% ipython --no-banner

In [1]: import numpy as np

In [2]: np.set_printoptions(precision=1, suppress=True, linewidth=100, sign=" ")

In [3]: def rd(a):
   ...:     return np.round(a, 1) + 0
   ...: 

In [4]: mat = np.load("layer4.npy")

In [5]: mat
Out[5]: 
array([[ 3.,  1.,  1.,  1.,  1.,  1.,  1.,  1.],
       [ 1.,  3.,  1.,  1.,  1.,  1.,  1.,  1.],
       [ 1.,  1.,  3.,  1.,  1.,  1.,  1.,  1.],
       [ 1.,  1.,  1.,  3.,  1.,  1.,  1.,  1.],
       [ 1.,  1.,  1.,  1.,  3.,  1.,  1.,  1.],
       [ 1.,  1.,  1.,  1.,  1.,  3.,  1.,  1.],
       [ 1.,  1.,  1.,  1.,  1.,  1.,  3.,  1.],
       [ 1.,  1.,  1.,  1.,  1.,  1.,  1.,  3.]])

In [6]: rd(np.linalg.det(mat))
Out[6]: np.float64(1280.0)

In [7]: assert mat == mat.T
Traceback (most recent call last):
  Cell In[7], line 1
    assert mat == mat.T
ValueError: The truth value of an array with more than one element is ambiguous. Use a.any() or a.all()


In [8]: mat @ mat
Out[8]: 
array([[ 16.,  12.,  12.,  12.,  12.,  12.,  12.,  12.],
       [ 12.,  16.,  12.,  12.,  12.,  12.,  12.,  12.],
       [ 12.,  12.,  16.,  12.,  12.,  12.,  12.,  12.],
       [ 12.,  12.,  12.,  16.,  12.,  12.,  12.,  12.],
       [ 12.,  12.,  12.,  12.,  16.,  12.,  12.,  12.],
       [ 12.,  12.,  12.,  12.,  12.,  16.,  12.,  12.],
       [ 12.,  12.,  12.,  12.,  12.,  12.,  16.,  12.],
       [ 12.,  12.,  12.,  12.,  12.,  12.,  12.,  16.]])

In [9]: rd(np.linalg.matrix_power(mat, 4))
Out[9]: 
array([[ 1264.,  1248.,  1248.,  1248.,  1248.,  1248.,  1248.,  1248.],
       [ 1248.,  1264.,  1248.,  1248.,  1248.,  1248.,  1248.,  1248.],
       [ 1248.,  1248.,  1264.,  1248.,  1248.,  1248.,  1248.,  1248.],
       [ 1248.,  1248.,  1248.,  1264.,  1248.,  1248.,  1248.,  1248.],
       [ 1248.,  1248.,  1248.,  1248.,  1264.,  1248.,  1248.,  1248.],
       [ 1248.,  1248.,  1248.,  1248.,  1248.,  1264.,  1248.,  1248.],
       [ 1248.,  1248.,  1248.,  1248.,  1248.,  1248.,  1264.,  1248.],
       [ 1248.,  1248.,  1248.,  1248.,  1248.,  1248.,  1248.,  1264.]])

In [10]: (mat + mat.T) / 2
Out[10]: 
array([[ 3.,  1.,  1.,  1.,  1.,  1.,  1.,  1.],
       [ 1.,  3.,  1.,  1.,  1.,  1.,  1.,  1.],
       [ 1.,  1.,  3.,  1.,  1.,  1.,  1.,  1.],
       [ 1.,  1.,  1.,  3.,  1.,  1.,  1.,  1.],
       [ 1.,  1.,  1.,  1.,  3.,  1.,  1.,  1.],
       [ 1.,  1.,  1.,  1.,  1.,  3.,  1.,  1.],
       [ 1.,  1.,  1.,  1.,  1.,  1.,  3.,  1.],
       [ 1.,  1.,  1.,  1.,  1.,  1.,  1.,  3.]])
